$ ipython --no-banner

In [1]: import numpy as np

In [2]: np.set_printoptions(precision=2, suppress=True, linewidth=160)

In [3]: def rd(a):
   ...:     return np.round(a, 2) + 0
   ...: 

In [4]: E = np.array([[0, 1, 0, 3], [0, 1, 0, 3], [0, 2, 0, 1], [0, 2, 0, 1]])

In [5]: np.allclose(E[:-1].T @ np.linalg.lstsq(E[:-1].T, E[-1])[0], E[-1])
Out[5]: True

In [6]: print(rd(np.trace(np.linalg.pinv(E) @ E)))
2.0

In [7]: rd(E @ np.linalg.pinv(E) @ E)
Out[7]: 
array([[0., 1., 0., 3.],
       [0., 1., 0., 3.],
       [0., 2., 0., 1.],
       [0., 2., 0., 1.]])

In [8]: np.unique(E.round(6), axis=0).shape
Out[8]: (2, 4)

In [9]: np.abs(np.diag(np.linalg.qr(E)[1])) > 1e-9
Out[9]: array([False,  True, False,  True])

In [10]: rd(np.linalg.det(2 * E)), rd(np.linalg.det(E))
Out[10]: (np.float64(0.0), np.float64(0.0))

In [11]: rd(np.linalg.det(E[::-1]))
Out[11]: np.float64(0.0)

In [12]: rd(np.linalg.eigvals(E).sum().real)
Out[12]: np.float64(2.0)

In [13]: rd(np.linalg.det(E.T))
Out[13]: np.float64(0.0)

In [14]: np.einsum("ii->", E)
Out[14]: np.int64(2)

In [15]: print(rd(np.poly(E)))
[ 1. -2. -5.  0.  0.]

In [16]: rd(np.linalg.eigvals(E))
Out[16]: array([ 0.  ,  0.  ,  3.45, -1.45])

In [17]: blk = np.stack([E, -3 * E, E[::-1]])

In [18]: print(blk.sum(axis=0))
[[ 0  0  0 -5]
 [ 0  0  0 -5]
 [ 0 -3  0  1]
 [ 0 -3  0  1]]

In [19]: rd(np.linalg.det(blk))
Out[19]: array([0., 0., 0.])

In [20]: blk.shape
Out[20]: (3, 4, 4)

In [21]: (blk @ E.T).shape
Out[21]: (3, 4, 4)

In [22]: rng = np.random.default_rng(104)

In [23]: lab = rng.permutation(4)

In [24]: print(lab)
[2 3 0 1]

In [25]: A2 = E[lab][:, lab]

In [26]: np.allclose(A2, E)
Out[26]: False

In [27]: rd(np.linalg.det(A2)), rd(np.linalg.det(E[lab]))
Out[27]: (np.float64(0.0), np.float64(0.0))

In [28]: rk = np.linalg.matrix_rank(E)

In [29]: rk
Out[29]: np.int64(2)

In [30]: N = np.linalg.svd(E)[2][rk:].T

In [31]: print(np.allclose(E @ N, 0))
True

In [32]: E @ N
Out[32]: 
array([[0., 0.],
       [0., 0.],
       [0., 0.],
       [0., 0.]])

In [33]: [int(np.linalg.matrix_rank(E[:, :j + 1])) for j in range(4)]
Out[33]: [0, 1, 1, 2]

In [34]: N.shape
Out[34]: (4, 2)

In [35]: N @ N.T
Out[35]: 
array([[1., 0., 0., 0.],
       [0., 0., 0., 0.],
       [0., 0., 1., 0.],
       [0., 0., 0., 0.]])

In [36]: [int(np.linalg.matrix_rank(np.delete(E, i, axis=0))) for i in range(4)]
Out[36]: [2, 2, 2, 2]

In [37]: F = np.diag(np.array([3, 3, 3, 0, 2]))

In [38]: F
Out[38]: 
array([[3, 0, 0, 0, 0],
       [0, 3, 0, 0, 0],
       [0, 0, 3, 0, 0],
       [0, 0, 0, 0, 0],
       [0, 0, 0, 0, 2]])

In [39]: U, sigma, Vt = np.linalg.svd(F)

In [40]: sigma
Out[40]: array([3., 3., 3., 2., 0.])

In [41]: np.argmax(sigma[:-1] / (sigma[1:] + 1e-6)) + 1
Out[41]: np.int64(4)

In [42]: A2 = U[:, :4] @ np.diag(sigma[:4]) @ Vt[:4]

In [43]: A2
Out[43]: 
array([[3., 0., 0., 0., 0.],
       [0., 3., 0., 0., 0.],
       [0., 0., 3., 0., 0.],
       [0., 0., 0., 0., 0.],
       [0., 0., 0., 0., 2.]])

In [44]: np.linalg.matrix_rank(F, rtol=0.05)
Out[44]: np.int64(4)

In [45]: rd(np.linalg.norm(F - A2, 2)), sigma[4]
Out[45]: (np.float64(0.0), np.float64(0.0))
